>>> import numpy as np
>>> np.set_printoptions(precision=2, suppress=True, linewidth=160)
>>> mat = np.load("data.npy")
>>> print(mat)
[[ 0  2 -1  1]
 [-2  0 -3 -1]
 [ 1  3  0  1]
 [-1  1 -1  0]]
>>> # antisymmetric, zero diagonal
>>> x0 = np.array([1, 0, 0, 0])
>>> print(x0 @ mat @ x0)
0
>>> print(round(float(np.linalg.det(mat)), 2))
4.0
>>> O = np.linalg.solve(np.eye(4) - mat, np.eye(4) + mat)
>>> print(np.round(O @ O.T, 2) + 0)
[[1. 0. 0. 0.]
 [0. 1. 0. 0.]
 [0. 0. 1. 0.]
 [0. 0. 0. 1.]]
>>> print(np.round(np.linalg.det(O), 2))
1.0
>>> O, vecs = np.linalg.qr(mat[:, :1])[0], np.linalg.qr(mat[:, 1:])[0]
>>> s = np.linalg.svd(O.T @ vecs, compute_uv=False)
>>> print(round(np.linalg.norm(O @ O.T - vecs @ vecs.T, 2), 2))
1.0
>>> print((s > 0.9).sum())
1
>>> left, s, Vt = np.linalg.svd(mat, full_matrices=False)
>>> print(np.round(left.T @ left, 2) + 0)
[[1. 0. 0. 0.]
 [0. 1. 0. 0.]
 [0. 0. 1. 0.]
 [0. 0. 0. 1.]]
>>> print(s / s[0])
[1.   1.   0.12 0.12]
>>> print(np.allclose(left * s @ Vt, mat))
True
>>> x0 = np.array([9, 0, -7, -3])
>>> print(mat @ np.ones(4))
[ 2. -6.  5. -1.]
>>> print(np.sign((mat @ x0).round(6)))
[ 1  1  1 -1]
>>> print(mat @ np.eye(4)[0])
[ 0. -2.  1. -1.]
>>> print(mat @ (2 * x0))
[ 8 12 12 -4]
>>> print(np.einsum("ij,j->i", mat, x0))
[ 4  6  6 -2]
>>> B = np.array([[1, -8], [4, -4]])
>>> cent = np.kron(B, mat)
>>> print(cent.shape)
(8, 8)
>>> print(cent)
[[  0   2  -1   1   0 -16   8  -8]
 [ -2   0  -3  -1  16   0  24   8]
 [  1   3   0   1  -8 -24   0  -8]
 [ -1   1  -1   0   8  -8   8   0]
 [  0   8  -4   4   0  -8   4  -4]
 [ -8   0 -12  -4   8   0  12   4]
 [  4  12   0   4  -4 -12   0  -4]
 [ -4   4  -4   0   4  -4   4   0]]
>>> print(np.linalg.matrix_rank(cent))
8
>>> print(round(float(np.linalg.norm(cent, 2)), 2), np.round(np.linalg.norm(B, 2) * np.linalg.norm(mat, 2), 2))
38.43 38.43
>>> m1 = np.load("layer11.npy")
>>> print(m1)
[[ 0  0  0  0  0]
 [ 0  0  0  0  0]
 [ 0  0  0  0  0]
 [ 3  3  0  2  2]
 [-6 -6  0 -4 -4]]
>>> # null space of dimension 4
>>> print([round(float(x), 2) for x in np.linalg.svd(m1, compute_uv=False)[:3]])
[11.4, 0.0, 0.0]
>>> print(np.round(np.linalg.norm(m1, 2) / np.linalg.norm(m1), 2))
1.0
>>> print(np.linalg.cond(m1) > 100)
True
>>> print(np.sort(np.abs(np.linalg.eigvals(m1))))
[0. 0. 0. 0. 2.]
>>> print(np.allclose(m1, m1.T))
False
>>> m1.inv()
Traceback (most recent call last):
  File "<python-input-39>", line 1, in <module>
    m1.inv()
    ^^^^^^
AttributeError: 'numpy.ndarray' object has no attribute 'inv'
>>> print(np.trace(m1))
-2
>>> print(m1 @ m1)
[[ 0  0  0  0  0]
 [ 0  0  0  0  0]
 [ 0  0  0  0  0]
 [-6 -6  0 -4 -4]
 [12 12  0  8  8]]
>>> print((m1 + m1.T) / 2)
[[ 0.   0.   0.   1.5 -3. ]
 [ 0.   0.   0.   1.5 -3. ]
 [ 0.   0.   0.   0.   0. ]
 [ 1.5  1.5  0.   2.  -1. ]
 [-3.  -3.   0.  -1.  -4. ]]
>>> print(round(np.abs(np.linalg.eigvals(m1)).max(), 2))
2.0
>>> data = np.load("m.npy")
>>> print(data)
[[-6 -4 -4 -3 -2 -2]
 [-6 -6 -4 -3 -3 -2]
 [-2 -4 -6 -1 -2 -3]
 [-6 -4 -4  0  0  0]
 [-6 -6 -4  0  0  0]
 [-2 -4 -6  0  0  0]]
>>> print((np.linalg.matrix_power((m1 != 0) + (m1.T != 0) + np.eye(5), 5) > 0).astype(int))
[[1 1 0 1 1]
 [1 1 0 1 1]
 [0 0 1 0 0]
 [1 1 0 1 1]
 [1 1 0 1 1]]
>>> print(np.sort(np.linalg.eigvals(m1).real))
[-2.  0.  0.  0.  0.]
>>> print(np.flatnonzero(np.linalg.matrix_power((m1 != 0) + (m1.T != 0) + np.eye(5), 5)[2]))
[2]
>>> print(m1 @ m1)
[[ 0  0  0  0  0]
 [ 0  0  0  0  0]
 [ 0  0  0  0  0]
 [-6 -6  0 -4 -4]
 [12 12  0  8  8]]
>>> W = np.array([[3, 3, 0], [0, 2, 1], [1, 0, 3], [3, 0, 3], [1, 2, 0], [0, 2, 0]])
>>> coef = np.array([-2, -1, 1])
>>> H = np.maximum(data @ W + coef, 0)
>>> print(H)
[[0 0 0]
 [0 0 0]
 [0 0 0]
 [0 0 0]
 [0 0 0]
 [0 0 0]]
>>> print(np.linalg.matrix_rank(H))
0
>>> cent = np.array([[3, 0], [3, 3], [2, 2]])
>>> print(W @ cent)
[[18  9]
 [ 8  8]
 [ 9  6]
 [15  6]
 [ 9  6]
 [ 6  6]]
>>> rng = np.random.default_rng(329)
>>> z = rng.permutation(6)
>>> print(z)
[0 5 4 3 1 2]
>>> B = data[z][:, z]
>>> print(np.sort(np.abs(np.linalg.eigvals(B))))
[ 0.73  0.73  2.73  2.73  5.12 19.12]
>>> print(np.trace(B))
-18
>>> print(round(float(np.linalg.det(B)), 2), round(float(np.linalg.det(data[z])), 2))
-392.0 392.0
>>> print(np.sort(np.abs(np.linalg.eigvals(data))))
[ 0.73  0.73  2.73  2.73  5.12 19.12]
>>> np.linalg.determinant(data)
Traceback (most recent call last):
  File "<python-input-65>", line 1, in <module>
    np.linalg.determinant(data)
    ^^^^^^^^^^^^^^^^^^^^^
AttributeError: module 'numpy.linalg' has no attribute 'determinant'
>>> print((data + data.T) / 2)
[[-6.  -5.  -3.  -4.5 -4.  -2. ]
 [-5.  -6.  -4.  -3.5 -4.5 -3. ]
 [-3.  -4.  -6.  -2.5 -3.  -4.5]
 [-4.5 -3.5 -2.5  0.   0.   0. ]
 [-4.  -4.5 -3.   0.   0.   0. ]
 [-2.  -3.  -4.5  0.   0.   0. ]]
>>> print((data - data.T) / 2)
[[ 0.   1.  -1.   1.5  2.   0. ]
 [-1.   0.   0.   0.5  1.5  1. ]
 [ 1.   0.   0.   1.5  1.   1.5]
 [-1.5 -0.5 -1.5  0.   0.   0. ]
 [-2.  -1.5 -1.   0.   0.   0. ]
 [ 0.  -1.  -1.5  0.   0.   0. ]]
>>> data.inv()
Traceback (most recent call last):
  File "<python-input-68>", line 1, in <module>
    data.inv()
    ^^^^^^^^
AttributeError: 'numpy.ndarray' object has no attribute 'inv'
>>> print(np.allclose(data @ data.T, data.T @ data))
False
>>> print(round(float(np.abs(np.linalg.eigvals(data)).max()), 2))
19.12
>>> print(np.trace(data))
-18
